% python3 -q
>>> import numpy as np
>>> import numpy.linalg as la
>>> np.set_printoptions(suppress=True, linewidth=120)
>>> m1 = np.diag(5 * np.array([-8, -3, -5, -4, -4, -5])) + np.array([[7, 0, 2, 2, 3, -3],
...     [-7, -8, 4, -9, 9, 0],
...     [-7, 7, -8, -1, 0, 8],
...     [-8, 8, 4, -1, -2, 1],
...     [-3, -5, 3, 8, -5, 6],
...     [2, -6, 5, 7, 3, -3]])
>>> m1
array([[-33,   0,   2,   2,   3,  -3],
       [ -7, -23,   4,  -9,   9,   0],
       [ -7,   7, -33,  -1,   0,   8],
       [ -8,   8,   4, -21,  -2,   1],
       [ -3,  -5,   3,   8, -25,   6],
       [  2,  -6,   5,   7,   3, -28]])
>>> C2 = m1.T @ m1
>>> C2
array([[1264,   51,  106,  162,  -65,  -39],
       [  51,  703, -336,  -50, -116,  202],
       [ 106, -336, 1159,  -24,  -26, -388],
       [ 162,  -50,  -24,  640, -212, -183],
       [ -65, -116,  -26, -212,  728, -245],
       [ -39,  202, -388, -183, -245,  894]])
>>> la.matrix_rank(C2)
np.int64(6)
>>> np.round(la.eigvalsh(C2)[::-1], 2)
array([1655.61, 1325.18,  868.9 ,  769.47,  535.58,  233.25])
>>> np.round(la.svd(m1, compute_uv=False) ** 2, 2)
array([1655.61, 1325.18,  868.9 ,  769.47,  535.58,  233.25])
>>> (m1 @ m1.T).shape
(6, 6)
>>> A2 = la.inv(C2)
>>> np.round(la.inv(A2), 2)
array([[1264.,   51.,  106.,  162.,  -65.,  -39.],
       [  51.,  703., -336.,  -50., -116.,  202.],
       [ 106., -336., 1159.,  -24.,  -26., -388.],
       [ 162.,  -50.,  -24.,  640., -212., -183.],
       [ -65., -116.,  -26., -212.,  728., -245.],
       [ -39.,  202., -388., -183., -245.,  894.]])
>>> np.round(la.slogdet(C2)[0], 2)
np.float64(1.0)
>>> A2.round(2) + 0
array([[0., 0., 0., 0., 0., 0.],
       [0., 0., 0., 0., 0., 0.],
       [0., 0., 0., 0., 0., 0.],
       [0., 0., 0., 0., 0., 0.],
       [0., 0., 0., 0., 0., 0.],
       [0., 0., 0., 0., 0., 0.]])
>>> x0 = np.array([4, -5, 2, 5, 4, 2])
>>> rhs = m1 @ x0
>>> rhs
array([-112,   86, -118, -175,  -29,   39])
>>> np.round(la.solve(m1, rhs + m1[:, 4]), 2)
array([ 4., -5.,  2.,  5.,  5.,  2.])
>>> np.round(la.solve(m1.T, m1[3]), 2) + 0
array([0., 0., 0., 1., 0., 0.])
>>> np.round(la.solve(m1, m1[:, 5]), 2) + 0
array([0., 0., 0., 0., 0., 1.])
>>> np.round(la.solve(m1, rhs), 2)
array([ 4., -5.,  2.,  5.,  4.,  2.])
>>> rng = np.random.default_rng(624370)
>>> z = rng.permutation(6)
>>> z
array([3, 2, 0, 5, 1, 4])
>>> A2 = m1[z][:, z]
>>> np.round(np.sort(np.abs(la.eigvals(A2))), 2)
array([17.06, 26.44, 26.44, 31.1 , 31.1 , 37.14])
>>> W0 = np.array([[0.0, 0.0, 0.0, 0.0, 0.0, 1.0, 1.0],
...     [0.0, 0.0, 0.0, 0.0, 0.0, -3.0, 0.0],
...     [0.0, 0.0, 0.0, 0.0, 0.0, 1.0, -1.0],
...     [0.0, 0.0, 0.0, 0.0, 0.0, -3.0, 2.0],
...     [0.0, 0.0, 0.0, 0.0, 0.0, 0.0, 1.0],
...     [1.0, -3.0, 1.0, -3.0, 0.0, 0.0, 0.0],
...     [1.0, 0.0, -1.0, 2.0, 1.0, 0.0, 0.0]])
>>> A2 = W0 / np.sqrt((W0 ** 2).mean(axis=1, keepdims=True))
>>> np.round(W0 - W0.mean(axis=1, keepdims=True), 2)
array([[-0.29, -0.29, -0.29, -0.29, -0.29,  0.71,  0.71],
       [ 0.43,  0.43,  0.43,  0.43,  0.43, -2.57,  0.43],
       [ 0.  ,  0.  ,  0.  ,  0.  ,  0.  ,  1.  , -1.  ],
       [ 0.14,  0.14,  0.14,  0.14,  0.14, -2.86,  2.14],
       [-0.14, -0.14, -0.14, -0.14, -0.14, -0.14,  0.86],
       [ 1.57, -2.43,  1.57, -2.43,  0.57,  0.57,  0.57],
       [ 0.57, -0.43, -1.43,  1.57,  0.57, -0.43, -0.43]])
>>> A2[5].round(2)
array([ 0.59, -1.77,  0.59, -1.77,  0.  ,  0.  ,  0.  ])
>>> rk = la.matrix_rank(W0)
>>> rk
np.int64(4)
>>> null = la.svd(W0)[2][rk:].T
>>> [int(la.matrix_rank(W0[:i])) for i in range(1, len(W0) + 1)]
[1, 2, 2, 2, 2, 3, 4]
>>> np.allclose(W0[:-1].T @ la.lstsq(W0[:-1].T, W0[-1])[0], W0[-1])
False
>>> la.lstsq(W0[:-1].T, W0[-1])[2]
np.int32(3)
>>> np.round(W0 @ la.pinv(W0) @ W0, 2) + 0
array([[ 0.,  0.,  0.,  0.,  0.,  1.,  1.],
       [ 0.,  0.,  0.,  0.,  0., -3.,  0.],
       [ 0.,  0.,  0.,  0.,  0.,  1., -1.],
       [ 0.,  0.,  0.,  0.,  0., -3.,  2.],
       [ 0.,  0.,  0.,  0.,  0.,  0.,  1.],
       [ 1., -3.,  1., -3.,  0.,  0.,  0.],
       [ 1.,  0., -1.,  2.,  1.,  0.,  0.]])
>>> np.round(np.trace(la.pinv(W0) @ W0), 2)
np.float64(4.0)
>>> ev, V = la.eigh(W0)
>>> x0 = np.array([1, 0, 2, 1, 1, 1, 2])
>>> x0 @ W0 @ x0
np.float64(8.0)
>>> np.round(la.eigvalsh(W0[1:, 1:]), 2) + 0
array([-4.7 , -1.72,  0.  ,  0.  ,  1.72,  4.7 ])
>>> mat = rng.normal(size=(24, 3)) + 10 * np.array([-1, 1, -2])
>>> mat.round(2)
array([[ -9.86,  11.4 , -19.89],
       [ -9.84,   9.73, -21.17],
       [ -9.7 ,  10.15, -17.95],
       [-10.15,   9.51, -19.46],
       [-10.08,  10.57, -20.12],
       [ -9.87,  10.14, -20.96],
       [ -8.37,   8.78, -19.35],
       [-10.46,  12.21, -19.39],
       [ -9.55,   9.35, -20.28],
       [ -8.11,  10.22, -17.4 ],
       [ -9.85,   8.55, -21.4 ],
       [-10.35,  10.1 , -18.85],
       [ -9.18,  10.29, -19.83],
       [-10.7 ,   9.67, -18.79],
       [ -8.95,  10.38, -20.95],
       [ -9.63,  10.24, -20.21],
       [ -9.86,  10.21, -20.29],
       [ -9.98,   9.51, -20.3 ],
       [-11.55,  11.56, -18.9 ],
       [ -8.99,  10.04, -18.56],
       [-10.69,  10.99, -20.98],
       [ -8.98,  11.22, -20.37],
       [-10.71,   7.95, -19.93],
       [-11.43,  10.34, -18.66]])
>>> A2 = np.c_[mat[:, :2] @ np.array([[1, 1], [2, 2]]), np.array([1, 4, 4, 3, 2, 3, 1, 2, 4, 2, 3, 4, 5, 0, 0, 4, 4, 1, 4, 3, 2, 1, 0, 4])]
>>> A2.round(2)
array([[12.93, 12.93,  1.  ],
       [ 9.61,  9.61,  4.  ],
       [10.61, 10.61,  4.  ],
       [ 8.87,  8.87,  3.  ],
       [11.06, 11.06,  2.  ],
       [10.41, 10.41,  3.  ],
       [ 9.19,  9.19,  1.  ],
       [13.96, 13.96,  2.  ],
       [ 9.15,  9.15,  4.  ],
       [12.34, 12.34,  2.  ],
       [ 7.24,  7.24,  3.  ],
       [ 9.84,  9.84,  4.  ],
       [11.4 , 11.4 ,  5.  ],
       [ 8.64,  8.64,  0.  ],
       [11.82, 11.82,  0.  ],
       [10.84, 10.84,  4.  ],
       [10.56, 10.56,  4.  ],
       [ 9.04,  9.04,  1.  ],
       [11.57, 11.57,  4.  ],
       [11.09, 11.09,  3.  ],
       [11.28, 11.28,  2.  ],
       [13.47, 13.47,  1.  ],
       [ 5.19,  5.19,  0.  ],
       [ 9.26,  9.26,  4.  ]])
>>> np.round(la.norm(A2 - mat @ la.lstsq(mat, A2)[0], axis=0), 2) + 0
array([0.  , 0.  , 7.22])
>>> np.round(la.norm(la.qr(mat)[0].T @ A2, axis=0) ** 2 / ((A2 ** 2).sum(axis=0) + 1e-12), 2)
array([1.  , 1.  , 0.75])
>>> C = A2[[9, 13]].astype(float)
>>> for _ in range(5):
...     z = la.norm(A2[:, None] - C, axis=-1).argmin(axis=1)
...     C = np.array([A2[z == j].mean(axis=0) for j in range(2)])
... 
>>> z
array([0, 1, 0, 1, 0, 0, 1, 0, 1, 0, 1, 1, 0, 1, 0, 0, 0, 1, 0, 0, 0, 0, 1, 1])
>>> np.abs(C[1] - C[0]).argmax()
np.int64(0)
>>> C.round(2)
array([[11.67, 11.67,  2.64],
       [ 8.61,  8.61,  2.4 ]])
>>> E = np.array([[0.3, 1.0, 3.0, 2.0, 5.0, 8.0],
...     [3.0, 2.3, 5.0, 4.0, 4.0, 3.0],
...     [2.0, 8.0, 3.3, 7.0, 5.0, 4.0],
...     [0.0, 3.0, 4.0, 0.3, 4.0, 1.0],
...     [8.0, 2.0, 2.0, 8.0, 6.3, 7.0],
...     [0.0, 1.0, 3.0, 2.0, 5.0, 8.3]])
>>> r0 = np.array([-1, 0, -4, 4, 1, -2])
>>> A2 = E + np.outer(r0, np.eye(6)[3])
>>> la.matrix_rank(A2 - E)
np.int64(1)
>>> la.matrix_rank(la.inv(A2) - la.inv(E), tol=1e-8)
np.int64(1)
>>> O, V = la.qr(E[:, :5])[0], la.qr(E[:, 5:])[0]
>>> sig = la.svd(O.T @ V, compute_uv=False)
>>> np.round(np.degrees(np.arccos(sig.clip(0, 1))), 2)
array([0.44])
>>> round(la.norm(O @ O.T - V @ V.T, 2), 2)
np.float64(1.0)
>>> data = np.array([[-0.4, -1.0, -0.4, -0.7, 0.4],
...     [-0.4, 0.6, 0.3, -0.6, 1.6],
...     [-2.1, 0.1, 0.6, 0.2, -0.9]])
>>> data
array([[-0.4, -1. , -0.4, -0.7,  0.4],
       [-0.4,  0.6,  0.3, -0.6,  1.6],
       [-2.1,  0.1,  0.6,  0.2, -0.9]])
>>> data.sum(axis=1)
array([-2.1,  1.5, -2.1])
>>> np.round(np.diff(data, axis=0), 2)
array([[ 0. ,  1.6,  0.7,  0.1,  1.2],
       [-1.7, -0.5,  0.3,  0.8, -2.5]])
>>> np.abs(data).max()
np.float64(2.1)
>>> np.count_nonzero(data)
np.int64(15)
>>> la.matrix_rank(data)
np.int64(3)
>>> np.unravel_index(np.abs(data).argmax(), data.shape)
(np.int64(2), np.int64(0))
>>> round(la.norm(data, 2), 2)
np.float64(2.4)
>>> round(la.norm(data, "nuc"), 2)
np.float64(5.63)
>>> round(float(la.norm(data, 1)), 2), np.round(la.norm(data, np.inf), 2)
(2.9, np.float64(3.9))
>>> np.round(la.norm(data, axis=0), 2)
array([2.17, 1.17, 0.78, 0.94, 1.88])
>>> round(la.norm(data[0], 1), 2), round(float(la.norm(data[0], np.inf)), 2)
(np.float64(2.9), 1.0)
>>> round(la.norm(data[0] - data[1]), 2)
np.float64(2.12)
>>> w1 = np.array([[1, 1, -2, 1, -4, 1],
...     [1, 3, -4, 5, 5, 5],
...     [0, 0, 0, 0, -4, -2],
...     [-3, 1, 2, 3, -2, -4],
...     [0, -3, 5, 5, 1, 1]])
>>> b = np.array([-1, 4, 7, -5, -6, -9])
>>> act = np.maximum(data @ w1 + b, 0)
>>> (act > 0).astype(int)
array([[0, 0, 1, 0, 0, 0],
       [1, 0, 1, 1, 1, 0],
       [0, 1, 1, 0, 0, 0]])
>>> la.matrix_rank(act)
np.int64(3)
>>> np.round((act > 0).mean(axis=0), 2)
array([0.33, 0.33, 1.  , 0.33, 0.33, 0.  ])
>>> act.round(2)
array([[ 0. ,  0. , 12.4,  0. ,  0. ,  0. ],
       [ 1. ,  0. , 12.2,  3.8,  0.2,  0. ],
       [ 0. ,  5.1,  6.7,  0. ,  0. ,  0. ]])
>>> C = np.array([[0, 0], [3, 1], [2, 0], [1, 1], [3, 0], [2, 1]])
>>> np.round(act @ C, 2)
array([[24.8,  0. ],
       [28.8,  3.8],
       [28.7,  5.1]])
>>> (act @ C).round(6).argmax(axis=1)
array([0, 0, 0])
>>> w1 @ C
array([[-10,   3],
       [ 31,  13],
       [-16,  -2],
       [ -4,   0],
       [ 11,   3]])
>>> feats = np.load("arr.npy")
>>> feats
array([[ 1., -1.,  0.,  0.,  0.,  0.],
       [-1.,  1., -1.,  0.,  0.,  0.],
       [ 0., -1., -1., -1.,  0.,  0.],
       [ 0.,  0., -1.,  2., -1.,  0.],
       [ 0.,  0.,  0., -1.,  2., -1.],
       [ 0.,  0.,  0.,  0., -1.,  2.]])
>>> C2 = feats.T @ feats
>>> np.allclose(C2, C2.T)
True
>>> np.round(la.svd(feats, compute_uv=False) ** 2, 2)
array([12.14,  5.36,  4.  ,  2.95,  0.52,  0.04])
>>> (feats @ feats.T).shape
(6, 6)
>>> (feats + feats.T) / 2
array([[ 1., -1.,  0.,  0.,  0.,  0.],
       [-1.,  1., -1.,  0.,  0.,  0.],
       [ 0., -1., -1., -1.,  0.,  0.],
       [ 0.,  0., -1.,  2., -1.,  0.],
       [ 0.,  0.,  0., -1.,  2., -1.],
       [ 0.,  0.,  0.,  0., -1.,  2.]])
>>> np.allclose(feats @ feats.T, feats.T @ feats)
True
>>> x0 = np.array([-2, 1, -2, -2, -2, 2])
>>> feats @ np.ones(6)
array([ 0., -1., -3.,  0.,  0.,  1.])
>>> (feats * x0).sum(axis=1)
array([-3.,  5.,  3.,  0., -4.,  6.])
>>> feats @ x0
array([-3.,  5.,  3.,  0., -4.,  6.])
>>> feats * x0
array([[-2., -1., -0., -0., -0.,  0.],
       [ 2.,  1.,  2., -0., -0.,  0.],
       [-0., -1.,  2.,  2., -0.,  0.],
       [-0.,  0.,  2., -4.,  2.,  0.],
       [-0.,  0., -0.,  2., -4., -2.],
       [-0.,  0., -0., -0.,  2.,  4.]])
>>> feats @ (2 * x0)
array([-6., 10.,  6.,  0., -8., 12.])
>>> feats @ np.eye(6)[4]
array([ 0.,  0.,  0., -1.,  2., -1.])
>>> np.sign((feats @ x0).round(6))
array([-1.,  1.,  1.,  0., -1.,  1.])
>>> z = rng.permutation(6)
>>> A2 = feats[:, z] * rng.choice([-1, 1], 6)
>>> A2
array([[ 0., -0.,  0., -0., -1.,  1.],
       [ 0., -0., -1., -0.,  1., -1.],
       [ 0., -0., -1.,  1., -1.,  0.],
       [-1., -0., -1., -2.,  0.,  0.],
       [ 2.,  1.,  0.,  1.,  0.,  0.],
       [-1., -2.,  0., -0.,  0.,  0.]])
>>> U, _, vt = la.svd(feats.T @ A2)
>>> np.round(la.lstsq(feats, A2)[0], 2) + 0
array([[ 0.,  0.,  0.,  0.,  0.,  1.],
       [ 0.,  0.,  0.,  0.,  1.,  0.],
       [ 0.,  0.,  1.,  0.,  0.,  0.],
       [ 0.,  0.,  0., -1.,  0.,  0.],
       [ 1.,  0.,  0.,  0.,  0.,  0.],
       [ 0., -1.,  0.,  0.,  0.,  0.]])
>>> np.round(U @ vt, 2) + 0
array([[ 0.,  0.,  0.,  0.,  0.,  1.],
       [ 0.,  0.,  0.,  0.,  1.,  0.],
       [ 0.,  0.,  1.,  0.,  0.,  0.],
       [ 0.,  0.,  0., -1.,  0.,  0.],
       [ 1.,  0.,  0.,  0.,  0.,  0.],
       [ 0., -1.,  0.,  0.,  0.,  0.]])
>>> t3 = np.stack([A2, -1 * A2, A2[::-1]])
>>> np.einsum("bij,cij->bc", t3, t3)
array([[ 25., -25.,  -2.],
       [-25.,  25.,   2.],
       [ -2.,   2.,  25.]])
>>> la.matrix_rank(t3)
array([6, 6, 6])
>>> t3.shape
(3, 6, 6)
>>> t3.sum(axis=0)
array([[-1., -2.,  0.,  0.,  0.,  0.],
       [ 2.,  1.,  0.,  1.,  0.,  0.],
       [-1.,  0., -1., -2.,  0.,  0.],
       [ 0.,  0., -1.,  1., -1.,  0.],
       [ 0.,  0., -1.,  0.,  1., -1.],
       [ 0.,  0.,  0.,  0., -1.,  1.]])
>>> M = np.load("run3.npy")
>>> M
array([[ 3,  1, -2],
       [ 3,  3, -1],
       [-3,  0,  1],
       [ 3,  1, -1]])
>>> r0 = np.array([2, -1, -3])
>>> np.convolve(M[2], r0)
array([-6,  3, 11, -1, -3])
>>> A2 = np.array([[-2, -3, 3], [2, -1, 3], [0, 0, -3]])
>>> np.einsum("ij,ij->i", M, M)
array([14, 19, 10, 11])
>>> np.vstack([M, A2.T]).shape
(7, 3)
>>> M @ A2
array([[ -4, -10,  18],
       [  0, -12,  21],
       [  6,   9, -12],
       [ -4, -10,  15]])
>>> A2 @ M
Traceback (most recent call last):
  File "<python-input-123>", line 1, in <module>
    A2 @ M
    ~~~^~~
ValueError: matmul: Input operand 1 has a mismatch in its core dimension 0, with gufunc signature (n?,k),(k,m?)->(n?,m?) (size 4 is different from 3)
>>> la.matrix_rank(np.vstack([M, A2.T]))
np.int64(3)
>>> np.einsum("ij->j", M)
array([ 6,  5, -3])
>>> A2.T @ M.T
array([[ -4,   0,   6,  -4],
       [-10, -12,   9, -10],
       [ 18,  21, -12,  15]])
>>> x0 = np.array([0, 0, 1])
>>> rhs = M @ x0
>>> np.round(la.solve(M.T @ M, M.T @ rhs), 2) + 0
array([0., 0., 1.])
>>> rhs = rhs + 0.1 * rng.normal(size=4)
>>> rhs.round(2)
array([-1.91, -1.03,  0.98, -0.98])
>>> b, *_ = la.lstsq(M, rhs)
>>> b.round(2)
array([-0.02, -0.02,  0.92])
>>> np.round(M.T @ (rhs - M @ b), 2) + 0
array([0., 0., 0.])
>>> round(float(la.norm(rhs - M @ b)), 2)
0.01
